In [1]: import numpy as np

In [2]: np.set_printoptions(precision=2, suppress=True, linewidth=100, sign=" ")

In [3]: K = np.array([[0, 0, 0, 0, 1],
   ...:     [0, 0, 0, 1, 0],
   ...:     [0, 0, 0, 0, 1],
   ...:     [0, 1, 0, 0, 0],
   ...:     [1, 0, 1, 0, 0]])

In [4]: ev, vecs = np.linalg.eigh(K)

In [5]: x0 = np.array([1, 5, 2, 5, 0])

In [6]: x0 @ K @ x0
Out[6]: np.int64(50)

In [7]: np.abs(K).sum(axis=1).max(), np.round(np.abs(ev).max(), 2)
Out[7]: (np.int64(2), np.float64(1.41))

In [8]: rk = np.linalg.matrix_rank(K)

In [9]: rk
Out[9]: np.int64(4)

In [10]: null = np.linalg.svd(K)[2][rk:].T

In [11]: print([int(np.linalg.matrix_rank(np.delete(K, i, axis=0))) for i in range(5)])
[4, 3, 4, 3, 3]

In [12]: null.shape
Out[12]: (5, 1)

In [13]: [int(np.linalg.matrix_rank(K[:i])) for i in range(1, len(K) + 1)]
Out[13]: [1, 2, 2, 3, 4]

In [14]: null @ null.T
Out[14]: 
array([[ 0.5,  0. , -0.5,  0. ,  0. ],
       [ 0. ,  0. ,  0. ,  0. ,  0. ],
       [-0.5,  0. ,  0.5,  0. ,  0. ],
       [ 0. ,  0. ,  0. ,  0. ,  0. ],
       [ 0. ,  0. ,  0. ,  0. ,  0. ]])

In [15]: print([int(np.linalg.matrix_rank(K[:, :j + 1])) for j in range(5)])
[1, 2, 2, 3, 4]

In [16]: [round(float(x), 2) for x in np.linalg.svd(K, compute_uv=False)[:3]]
Out[16]: [1.41, 1.41, 1.0]

In [17]: np.all(np.linalg.eigvalsh(K) > 0)
Out[17]: np.False_

In [18]: round(np.linalg.eigvalsh(K).min(), 2)
Out[18]: np.float64(-1.41)

In [19]: print([round(float(np.linalg.det(K[:i, :i])), 2) + 0 for i in range(1, 6)])
[0.0, 0.0, 0.0, 0.0, 0.0]

In [20]: M2 = np.array([[5, 5], [1, 3]])

In [21]: M = np.kron(np.eye(2, dtype=int), M2)

In [22]: M
Out[22]: 
array([[ 5,  5,  0,  0],
       [ 1,  3,  0,  0],
       [ 0,  0,  5,  5],
       [ 0,  0,  1,  3]])

In [23]: # 2 blocks once reordered

In [24]: O = M.astype(float).copy()

In [25]: for j in range(4):
    ...:     O[:, j] -= O[:, :j] @ (O[:, :j].T @ O[:, j])
    ...:     O[:, j] /= np.linalg.norm(O[:, j])
    ...: 

In [26]: print(np.round(O.T @ M, 2) + 0)
[[ 5.1   5.49  0.    0.  ]
 [ 0.    1.96  0.    0.  ]
 [ 0.    0.    5.1   5.49]
 [ 0.    0.    0.    1.96]]

In [27]: O
Out[27]: 
array([[ 0.98, -0.2 ,  0.  ,  0.  ],
       [ 0.2 ,  0.98,  0.  ,  0.  ],
       [ 0.  ,  0.  ,  0.98, -0.2 ],
       [ 0.  ,  0.  ,  0.2 ,  0.98]])

In [28]: np.round(O.T @ O, 2) + 0
Out[28]: 
array([[ 1.,  0.,  0.,  0.],
       [ 0.,  1.,  0.,  0.],
       [ 0.,  0.,  1.,  0.],
       [ 0.,  0.,  0.,  1.]])

In [29]: m1 = np.load("layer18.npy")

In [30]: m1.round(2) + 0
Out[30]: 
array([[ 1.71, -1.71, -0.79, -0.45,  1.51,  0.16],
       [-0.83,  0.83,  0.54,  1.89, -1.86,  0.56],
       [-0.48,  0.48,  0.41,  2.16, -1.79,  0.73],
       [ 0.36, -0.36,  0.07,  2.42, -1.38,  0.99],
       [ 0.16, -0.16, -0.28, -2.31,  1.67, -0.85],
       [-1.68,  1.68,  0.79,  0.54, -1.55, -0.12],
       [ 0.79, -0.79, -0.13,  2.36, -1.03,  1.05],
       [ 1.76, -1.76, -0.66,  1.24,  0.4 ,  0.81],
       [ 0.74, -0.74, -0.11,  2.37, -1.08,  1.05],
       [-1.46,  1.46,  0.47, -1.86,  0.23, -0.99],
       [-0.26,  0.26, -0.11, -2.41,  1.45, -0.97],
       [ 0.34, -0.34,  0.07,  2.42, -1.39,  0.99],
       [-0.51,  0.51,  0.  , -2.42,  1.27, -1.02],
       [-0.55,  0.55,  0.02, -2.41,  1.24, -1.02],
       [ 1.86, -1.86, -0.76,  0.6 ,  0.9 ,  0.59],
       [ 1.85, -1.85, -0.78,  0.34,  1.08,  0.49],
       [-1.82,  1.82,  0.71, -0.98, -0.62, -0.72],
       [-1.75,  1.75,  0.8 ,  0.32, -1.45, -0.22],
       [ 0.9 , -0.9 , -0.56, -1.83,  1.86, -0.52],
       [ 0.95, -0.95, -0.2 ,  2.29, -0.88,  1.06],
       [-0.53,  0.53,  0.43,  2.12, -1.8 ,  0.7 ],
       [ 1.84, -1.84, -0.79,  0.19,  1.17,  0.43],
       [-0.76,  0.76,  0.51,  1.95, -1.85,  0.6 ],
       [ 0.48, -0.48, -0.41, -2.15,  1.79, -0.73],
       [ 1.74, -1.74, -0.8 , -0.36,  1.46,  0.2 ],
       [-0.63,  0.63,  0.47,  2.05, -1.83,  0.66],
       [-0.32,  0.32, -0.08, -2.42,  1.41, -0.98],
       [-1.35,  1.35,  0.41, -2.  ,  0.4 , -1.02],
       [-0.79,  0.79,  0.13, -2.36,  1.04, -1.05],
       [-0.18,  0.18,  0.29,  2.31, -1.68,  0.84],
       [-0.77,  0.77,  0.12, -2.36,  1.05, -1.05],
       [-1.37,  1.37,  0.71,  1.22, -1.79,  0.2 ],
       [-0.02,  0.02,  0.22,  2.36, -1.6 ,  0.9 ],
       [ 1.5 , -1.5 , -0.49,  1.81, -0.17,  0.98],
       [-0.81,  0.81,  0.53,  1.91, -1.86,  0.57],
       [ 1.12, -1.12, -0.29,  2.2 , -0.7 ,  1.05],
       [-0.26,  0.26, -0.11, -2.41,  1.45, -0.97],
       [ 1.83, -1.83, -0.79,  0.09,  1.23,  0.39],
       [ 1.54, -1.54, -0.51,  1.75, -0.1 ,  0.96],
       [ 1.18, -1.18, -0.66, -1.5 ,  1.84, -0.34],
       [-0.51,  0.51,  0.  , -2.42,  1.27, -1.02],
       [-1.15,  1.15,  0.3 , -2.17,  0.65, -1.05],
       [-1.52,  1.52,  0.75,  0.95, -1.71,  0.07],
       [-1.19,  1.19,  0.32, -2.14,  0.61, -1.05],
       [-1.7 ,  1.7 ,  0.79,  0.48, -1.52, -0.15]])

In [31]: # null space of dimension 4

In [32]: cen = m1 - m1.mean(axis=0)

In [33]: vecs = np.linalg.svd(cen)[2][:2]

In [34]: M2 = cen - cen @ vecs.T @ vecs

In [35]: np.round(np.cov(cen @ vecs.T, rowvar=False), 2) + 0
Out[35]: 
array([[ 5.58,  0.  ],
       [ 0.  ,  3.61]])

In [36]: np.linalg.norm(M2, axis=1).round(6).argmax()
Out[36]: np.int64(0)

In [37]: print(np.diag(vecs.T @ vecs))
[ 0.38  0.38  0.07  0.65  0.39  0.12]

In [38]: (cen @ vecs.T).std(axis=0)
Out[38]: array([ 2.34,  1.88])
